$ python3 -q
>>> import numpy as np
>>> import numpy.linalg as la
>>> np.set_printoptions(suppress=True, linewidth=140)
>>> def rd(a):
...     return np.round(a, 2) + 0
... 
>>> mat = np.vander(np.arange(6) - 2, 4, increasing=True)
>>> mat
array([[ 1, -2,  4, -8],
       [ 1, -1,  1, -1],
       [ 1,  0,  0,  0],
       [ 1,  1,  1,  1],
       [ 1,  2,  4,  8],
       [ 1,  3,  9, 27]])
>>> f = np.array([-3, -3, -3])
>>> np.convolve(mat[0], f)
array([-3,  3, -9, 18, 12, 24])
>>> np.cross(mat[0, :3], mat[2, :3])
array([0, 4, 2])
>>> np.array([np.convolve(row, f, "same") for row in mat])
array([[   3,   -9,   18,   12],
       [   0,   -3,    3,    0],
       [  -3,   -3,    0,    0],
       [  -6,   -9,   -9,   -6],
       [  -9,  -21,  -42,  -36],
       [ -12,  -39, -117, -108]])
>>> rd(la.norm(mat, 2))
np.float64(30.78)
>>> rd(la.norm(mat) ** 2 / la.norm(mat, 2) ** 2)
np.float64(1.05)
>>> rd(la.norm(mat, axis=0))
array([ 2.45,  4.36, 10.72, 29.31])
>>> rd(la.norm(mat, 1)), rd(la.norm(mat, np.inf))
(np.float64(45.0), np.float64(40.0))
>>> rd(la.norm(mat[5] - mat[3]))
np.float64(27.28)
>>> x0 = np.array([5, -5, -1, 2])
>>> rhs = mat @ x0
>>> rd(la.solve(mat.T @ mat, mat.T @ rhs))
array([ 5., -5., -1.,  2.])
>>> rng = np.random.default_rng(55)
>>> rhs = rhs + 0.3 * rng.normal(size=6)
>>> rd(rhs)
array([-4.75,  6.11,  4.91,  1.43,  6.63, 35.02])
>>> beta, *_ = la.lstsq(mat, rhs)
>>> rd(mat.T @ (rhs - mat @ beta))
array([0., 0., 0., 0.])
>>> O, evecs = la.qr(mat[:, :1])[0], la.qr(mat[:, 1:])[0]
>>> sig = la.svd(O.T @ evecs, compute_uv=False)
>>> rd(la.norm(O @ O.T - evecs @ evecs.T, 2))
np.float64(1.0)
>>> rd(np.degrees(np.arccos(sig.clip(0, 1))))
array([36.99])
>>> (sig > 0.9).sum()
np.int64(0)
>>> hat = mat @ la.solve(mat.T @ mat, mat.T)
>>> rd(hat)
array([[ 0.96,  0.13, -0.11, -0.03,  0.09, -0.03],
       [ 0.13,  0.58,  0.41,  0.02, -0.22,  0.09],
       [-0.11,  0.41,  0.46,  0.25,  0.02, -0.03],
       [-0.03,  0.02,  0.25,  0.46,  0.41, -0.11],
       [ 0.09, -0.22,  0.02,  0.41,  0.58,  0.13],
       [-0.03,  0.09, -0.03, -0.11,  0.13,  0.96]])
>>> rd(hat @ mat[:, 0])
array([1., 1., 1., 1., 1., 1.])
>>> np.allclose(hat @ hat, hat)
True
>>> rd(np.diag(hat))
array([0.96, 0.58, 0.46, 0.46, 0.58, 0.96])
>>> rd(la.eigvalsh(hat))
array([0., 0., 1., 1., 1., 1.])
>>> data = np.loadtxt("arr.csv", delimiter=",")
>>> data
array([[0., 4., 6., 5., 6., 8., 8., 7., 6.],
       [6., 0., 4., 6., 5., 6., 8., 8., 7.],
       [7., 6., 0., 4., 6., 5., 6., 8., 8.],
       [8., 7., 6., 0., 4., 6., 5., 6., 8.],
       [8., 8., 7., 6., 0., 4., 6., 5., 6.],
       [6., 8., 8., 7., 6., 0., 4., 6., 5.],
       [5., 6., 8., 8., 7., 6., 0., 4., 6.],
       [6., 5., 6., 8., 8., 7., 6., 0., 4.],
       [4., 6., 5., 6., 8., 8., 7., 6., 0.]])
>>> np.allclose(data, data.T)
False
>>> np.allclose(data @ data.T, data.T @ data)
True
>>> (data - data.T) / 2
array([[ 0. , -1. , -0.5, -1.5, -1. ,  1. ,  1.5,  0.5,  1. ],
       [ 1. ,  0. , -1. , -0.5, -1.5, -1. ,  1. ,  1.5,  0.5],
       [ 0.5,  1. ,  0. , -1. , -0.5, -1.5, -1. ,  1. ,  1.5],
       [ 1.5,  0.5,  1. ,  0. , -1. , -0.5, -1.5, -1. ,  1. ],
       [ 1. ,  1.5,  0.5,  1. ,  0. , -1. , -0.5, -1.5, -1. ],
       [-1. ,  1. ,  1.5,  0.5,  1. ,  0. , -1. , -0.5, -1.5],
       [-1.5, -1. ,  1. ,  1.5,  0.5,  1. ,  0. , -1. , -0.5],
       [-0.5, -1.5, -1. ,  1. ,  1.5,  0.5,  1. ,  0. , -1. ],
       [-1. , -0.5, -1.5, -1. ,  1. ,  1.5,  0.5,  1. ,  0. ]])
>>> rd(np.abs(la.eigvals(data)).max())
np.float64(50.0)
>>> (data + data.T) / 2
array([[0. , 5. , 6.5, 6.5, 7. , 7. , 6.5, 6.5, 5. ],
       [5. , 0. , 5. , 6.5, 6.5, 7. , 7. , 6.5, 6.5],
       [6.5, 5. , 0. , 5. , 6.5, 6.5, 7. , 7. , 6.5],
       [6.5, 6.5, 5. , 0. , 5. , 6.5, 6.5, 7. , 7. ],
       [7. , 6.5, 6.5, 5. , 0. , 5. , 6.5, 6.5, 7. ],
       [7. , 7. , 6.5, 6.5, 5. , 0. , 5. , 6.5, 6.5],
       [6.5, 7. , 7. , 6.5, 6.5, 5. , 0. , 5. , 6.5],
       [6.5, 6.5, 7. , 7. , 6.5, 6.5, 5. , 0. , 5. ],
       [5. , 6.5, 6.5, 7. , 7. , 6.5, 6.5, 5. , 0. ]])
>>> O, evecs = la.qr(data[:, :7])[0], la.qr(data[:, 7:])[0]
>>> sig = la.svd(O.T @ evecs, compute_uv=False)
>>> rd(np.degrees(np.arccos(sig.clip(0, 1))))
array([20.19, 54.08])
>>> M2 = data / np.sqrt((data ** 2).mean(axis=1, keepdims=True))
>>> rd(data - data.mean(axis=1, keepdims=True))
array([[-5.56, -1.56,  0.44, -0.56,  0.44,  2.44,  2.44,  1.44,  0.44],
       [ 0.44, -5.56, -1.56,  0.44, -0.56,  0.44,  2.44,  2.44,  1.44],
       [ 1.44,  0.44, -5.56, -1.56,  0.44, -0.56,  0.44,  2.44,  2.44],
       [ 2.44,  1.44,  0.44, -5.56, -1.56,  0.44, -0.56,  0.44,  2.44],
       [ 2.44,  2.44,  1.44,  0.44, -5.56, -1.56,  0.44, -0.56,  0.44],
       [ 0.44,  2.44,  2.44,  1.44,  0.44, -5.56, -1.56,  0.44, -0.56],
       [-0.56,  0.44,  2.44,  2.44,  1.44,  0.44, -5.56, -1.56,  0.44],
       [ 0.44, -0.56,  0.44,  2.44,  2.44,  1.44,  0.44, -5.56, -1.56],
       [-1.56,  0.44, -0.56,  0.44,  2.44,  2.44,  1.44,  0.44, -5.56]])
>>> M2 = np.array([[1, 0, 2],
...     [2, -1, 1],
...     [1, -1, 1],
...     [-1, 2, 1],
...     [1, -2, -1],
...     [0, 2, -2],
...     [0, 1, 2],
...     [2, 0, -2],
...     [0, 1, 1]])
>>> la.matrix_rank(np.vstack([data, M2.T]))
np.int64(9)
>>> data @ M2
array([[29., 18.,  1.],
       [25., 25., 12.],
       [37., 14., 12.],
       [44.,  4., 19.],
       [35., 17., 37.],
       [41., -5., 30.],
       [32.,  6., 11.],
       [22., 13., 25.],
       [35.,  8.,  3.]])
>>> M2.T @ data.T
array([[29., 25., 37., 44., 35., 41., 32., 22., 35.],
       [18., 25., 14.,  4., 17., -5.,  6., 13.,  8.],
       [ 1., 12., 12., 19., 37., 30., 11., 25.,  3.]])
>>> np.einsum("ij->j", data)
array([50., 50., 50., 50., 50., 50., 50., 50., 50.])
>>> np.einsum("ik,kj->ji", data, M2)
array([[29., 25., 37., 44., 35., 41., 32., 22., 35.],
       [18., 25., 14.,  4., 17., -5.,  6., 13.,  8.],
       [ 1., 12., 12., 19., 37., 30., 11., 25.,  3.]])
>>> np.einsum("ij,ij->i", data, data)
array([326., 326., 326., 326., 326., 326., 326., 326., 326.])
>>> la.matrix_rank(data @ M2)
np.int64(3)
>>> left, sig, VT = la.svd(data, full_matrices=False)
>>> left.shape, sig.shape, VT.shape
((9, 9), (9,), (9, 9))
>>> rd(sig)
array([50.  , 11.21, 11.21,  6.45,  6.45,  6.08,  6.08,  3.57,  3.57])
>>> np.abs(left[:, 0]).round(6).argmax()
np.int64(0)
>>> (sig > 1e-8).sum()
np.int64(9)
>>> rd(np.abs(VT[0]))
array([0.33, 0.33, 0.33, 0.33, 0.33, 0.33, 0.33, 0.33, 0.33])
>>> rd(np.cumsum(sig ** 2) / np.sum(sig ** 2))
array([0.85, 0.89, 0.94, 0.95, 0.97, 0.98, 0.99, 1.  , 1.  ])
>>> rd(np.sqrt((sig ** 2).sum())), rd(la.norm(data))
(np.float64(54.17), np.float64(54.17))
>>> np.allclose(left * sig @ VT, data)
True
>>> rd(VT @ VT.T)
array([[1., 0., 0., 0., 0., 0., 0., 0., 0.],
       [0., 1., 0., 0., 0., 0., 0., 0., 0.],
       [0., 0., 1., 0., 0., 0., 0., 0., 0.],
       [0., 0., 0., 1., 0., 0., 0., 0., 0.],
       [0., 0., 0., 0., 1., 0., 0., 0., 0.],
       [0., 0., 0., 0., 0., 1., 0., 0., 0.],
       [0., 0., 0., 0., 0., 0., 1., 0., 0.],
       [0., 0., 0., 0., 0., 0., 0., 1., 0.],
       [0., 0., 0., 0., 0., 0., 0., 0., 1.]])
>>> X = np.loadtxt("w.csv", delimiter=",")
>>> X
array([[ -7.39,  14.16,  -3.98,   0.88,  12.32,  -1.2 ,  -0.49,  -6.17],
       [  2.06,  -0.63,   1.13,  -3.12,   0.46,   2.37,  -8.04,   2.3 ],
       [ -2.23,   8.56,   5.22,  -4.19,  17.06,  -0.99,  -6.31, -11.37],
       [-12.76,   2.23,  -0.91, -13.24,  -5.75,   2.22, -10.11,  -3.4 ],
       [ -3.43,  -5.55, -12.03,  -1.88,  11.85,  10.49,  -6.43,  -5.27],
       [ -0.65,  -5.85,  -1.48,  -4.81,   5.11, -13.96,   8.27,  -0.81],
       [ -6.44,  -2.26,  -3.14,   9.49,  13.52,   5.6 ,   8.19,  -4.56],
       [-11.2 ,  -6.64,   8.35,  -2.05,  11.68,   0.5 ,  -8.81,  14.9 ],
       [ 11.74,   1.1 ,   1.85,   4.01,   6.39,   5.22,  -5.63,  -4.81],
       [  0.05,  -1.96,  -3.92,   4.98,  18.28,  23.55,   3.96,   0.51],
       [ -3.57,   3.77,   3.49,   0.95, -15.9 ,   6.  ,  -1.44,   3.49],
       [  1.95,  -2.33,  -8.59,  -4.96,  16.01, -18.88,   4.47,  -0.3 ],
       [  2.7 ,   2.43,  -9.04,   2.54,  -0.16,  -3.62,   4.48,   0.63],
       [  0.66,  -4.75,  -0.82,  -5.11,  -5.23,  -1.32,  -2.92,  -3.71],
       [  9.12,   0.9 ,  11.37,   8.39,  -5.45,   6.76,   6.69,  -6.51],
       [ -4.09,  -4.74,  15.89,   1.9 ,  24.52,  11.68,  -8.67,  -7.74],
       [  5.17,  13.  ,   1.42,  -3.49,  13.5 ,  -5.41, -10.87,  -0.08],
       [ -0.6 ,  -5.93,   1.96,  -0.27, -12.33,   8.35,   3.  ,  -2.64],
       [ -5.73,  -6.65, -19.75,  -1.13,   7.14,  -5.98,  -0.47,  -5.12],
       [-17.73,   6.87,   6.23,   4.73,   5.28, -12.05,  -0.89,  -0.43],
       [ -7.33,  -4.17,  -3.9 ,   8.92,  -0.71,  17.91,  -0.95,   4.6 ],
       [-14.76,   3.32,  -6.74,  -6.49,  14.38,  -0.26,   0.47, -10.04],
       [ -9.51,  -5.18,  -5.6 ,   5.09, -12.7 ,  -6.16,  -0.24,  -1.14],
       [ 15.07,  14.08,   7.07, -10.53,  12.67,   6.18,   7.98,  -4.59],
       [ -4.77,   0.37, -13.86,   0.61,   8.75,   9.65,   9.58,   4.72]])
>>> W2 = X[[3, 14]].astype(float)
>>> for _ in range(7):
...     lab = la.norm(X[:, None] - W2, axis=-1).argmin(axis=1)
...     W2 = np.array([X[lab == j].mean(axis=0) for j in range(2)])
... 
>>> lab
array([0, 0, 0, 0, 1, 0, 1, 0, 1, 1, 0, 0, 0, 0, 1, 1, 0, 1, 0, 0, 1, 0, 0, 1, 1])
>>> rd(W2[1] - W2[0])
array([ 5.8 , -2.3 ,  2.2 ,  4.86,  3.54, 14.45,  3.97, -1.21])
>>> np.bincount(lab)
array([15, 10])
>>> np.abs(W2[1] - W2[0]).argmax()
np.int64(5)
>>> x0 = np.array([2, 3, 3, 1, 1, 2, 1, 2, 1])
>>> a = np.maximum(data @ x0, 0)
>>> data * (a > 1e-9)[:, None]
array([[0., 4., 6., 5., 6., 8., 8., 7., 6.],
       [6., 0., 4., 6., 5., 6., 8., 8., 7.],
       [7., 6., 0., 4., 6., 5., 6., 8., 8.],
       [8., 7., 6., 0., 4., 6., 5., 6., 8.],
       [8., 8., 7., 6., 0., 4., 6., 5., 6.],
       [6., 8., 8., 7., 6., 0., 4., 6., 5.],
       [5., 6., 8., 8., 7., 6., 0., 4., 6.],
       [6., 5., 6., 8., 8., 7., 6., 0., 4.],
       [4., 6., 5., 6., 8., 8., 7., 6., 0.]])
>>> a
array([85., 78., 82., 96., 97., 94., 93., 85., 90.])
>>> np.maximum(data @ (3 * x0), 0)
array([255., 234., 246., 288., 291., 282., 279., 255., 270.])
>>> data.T @ a
array([4485., 4555., 4533., 4425., 4391., 4395., 4374., 4412., 4430.])
>>> np.tanh(data @ x0)
array([1., 1., 1., 1., 1., 1., 1., 1., 1.])
>>> W1 = np.array([[0, 3, 0, 3],
...     [0, 2, 1, 0],
...     [1, 3, 2, 1],
...     [0, 0, 2, 0],
...     [2, 0, 2, 1],
...     [0, 3, 2, 0],
...     [2, 1, 3, 3],
...     [0, 2, 2, 3]])
>>> beta = np.array([1, 0, 0, 1])
>>> H = np.maximum(X @ W1 + beta, 0)
>>> la.matrix_rank(H)
np.int64(4)
>>> (H > 0).astype(int)
array([[1, 0, 1, 0],
       [0, 1, 0, 0],
       [1, 0, 1, 0],
       [0, 0, 0, 0],
       [0, 0, 0, 0],
       [1, 0, 0, 1],
       [1, 0, 1, 1],
       [1, 1, 1, 1],
       [1, 1, 1, 1],
       [1, 1, 1, 1],
       [0, 1, 0, 0],
       [1, 0, 0, 1],
       [1, 0, 0, 1],
       [0, 0, 0, 0],
       [1, 1, 1, 1],
       [1, 1, 1, 0],
       [1, 1, 0, 0],
       [0, 1, 0, 0],
       [0, 0, 0, 0],
       [1, 0, 1, 0],
       [0, 1, 1, 0],
       [1, 0, 0, 0],
       [0, 0, 0, 0],
       [1, 1, 1, 1],
       [1, 0, 1, 1]])
>>> W2 = np.array([[2, -1, 0], [1, 2, 1], [-1, -1, 0], [2, 2, -1]])
>>> (H @ W2).round(6).argmax(axis=1)
array([0, 1, 0, 0, 0, 0, 0, 0, 1, 0, 1, 0, 0, 0, 1, 0, 0, 1, 0, 0, 2, 0, 0, 0, 0])
>>> W1 @ W2
array([[ 9, 12,  0],
       [ 1,  3,  2],
       [ 5,  5,  2],
       [-2, -2,  0],
       [ 4, -2, -1],
       [ 1,  4,  3],
       [ 8,  3, -2],
       [ 6,  8, -1]])
>>> T = np.stack([X, 4 * X, X[::-1]])
>>> (T @ X.T).shape
(3, 25, 25)
>>> la.matrix_rank(T.reshape(3, -1))
np.int64(2)
>>> rd(la.norm(T, axis=(1, 2)))
array([112.52, 450.06, 112.52])
>>> rd(np.einsum("bij,cij->bc", T, T))
array([[ 12659.89,  50639.54,   3042.65],
       [ 50639.54, 202558.18,  12170.6 ],
       [  3042.65,  12170.6 ,  12659.89]])
>>> T.shape
(3, 25, 8)
>>> m1 = np.loadtxt("sample19.csv", delimiter=",")
>>> m1
array([[ 2.68, -0.99,  0.9 ,  0.15],
       [-2.53, -1.11, -1.03,  0.54],
       [-0.07, -1.52,  2.57,  0.31],
       [-2.81,  0.57,  0.73,  0.51],
       [ 2.51, -1.13,  0.61, -1.02],
       [ 1.73, -1.52,  1.13, -1.55],
       [ 1.17,  0.02, -2.74, -0.35],
       [-0.98, -2.68,  0.49, -0.78],
       [ 0.02, -0.08, -0.08, -3.  ],
       [ 2.18, -0.25, -1.95,  0.61],
       [-0.41, -2.49, -1.55, -0.46],
       [ 0.26, -1.83, -0.62,  2.28],
       [-1.1 ,  1.75, -1.84,  1.17],
       [ 0.79, -0.48, -2.58,  1.21],
       [ 2.78, -0.71, -0.14,  0.88],
       [-1.1 , -0.54, -0.73, -2.64],
       [ 2.55,  1.35,  0.2 ,  0.81],
       [-1.1 ,  2.28,  1.61,  0.07]])
>>> def softmax(z):
...     e = np.exp(z - z.max(axis=-1, keepdims=True))
...     return e / e.sum(axis=-1, keepdims=True)
... 
>>> rd(softmax(m1[14]))
array([0.81, 0.02, 0.04, 0.12])
>>> rd(softmax(m1[14] + 5))
array([0.81, 0.02, 0.04, 0.12])
>>> S = m1 @ m1.T / np.sqrt(4)
>>> softmax(S).round(6).argmax(axis=1)
array([ 0,  1,  2,  3,  4,  5,  6,  7,  8,  9, 10, 11, 12, 13, 14, 15, 16, 17])
>>> M2 = m1 / la.norm(m1, axis=1, keepdims=True)
>>> G = M2 @ M2.T
>>> rd(G[12])
array([-0.68,  0.37, -0.77,  0.37, -0.78, -0.94,  0.38, -0.6 , -0.39,  0.16, -0.18,  0.04,  1.  ,  0.49, -0.33, -0.16,  0.02,  0.26])
>>> rd(la.norm(M2, axis=1))
array([1., 1., 1., 1., 1., 1., 1., 1., 1., 1., 1., 1., 1., 1., 1., 1., 1., 1.])
>>> arr = np.loadtxt("out16.csv", delimiter=",")
>>> arr
array([[ 0.76,  0.2 , -0.13,  0.2 ,  1.15],
       [ 0.76,  0.46,  0.32,  0.4 ,  0.73],
       [ 0.89,  0.34,  0.06,  0.4 ,  0.46],
       [ 0.23,  0.3 ,  0.44,  0.99,  0.38],
       [ 0.87,  0.13, -0.24,  0.03,  0.71],
       [ 0.06,  0.02, -0.37, -0.2 ,  0.7 ],
       [-0.1 ,  0.06,  0.02,  0.09,  0.14],
       [-0.33,  0.14, -0.05,  0.5 ,  0.07],
       [ 0.62,  0.4 ,  0.35,  0.63,  0.68],
       [ 0.79,  0.14, -0.12, -0.25,  0.99]])
>>> np.allclose(data @ data.T, data.T @ data)
True
>>> data @ (-1.0) ** np.arange(9)
array([ 2., 10.,  4., 12.,  4.,  8.,  2., 10., -2.])
>>> rd(np.fft.fft(data[0]))
array([50.  +0.j  , -9.74+5.55j, -6.25-1.57j, -5.5 +2.6j , -3.51+0.67j, -3.51-0.67j, -5.5 -2.6j , -6.25+1.57j, -9.74-5.55j])
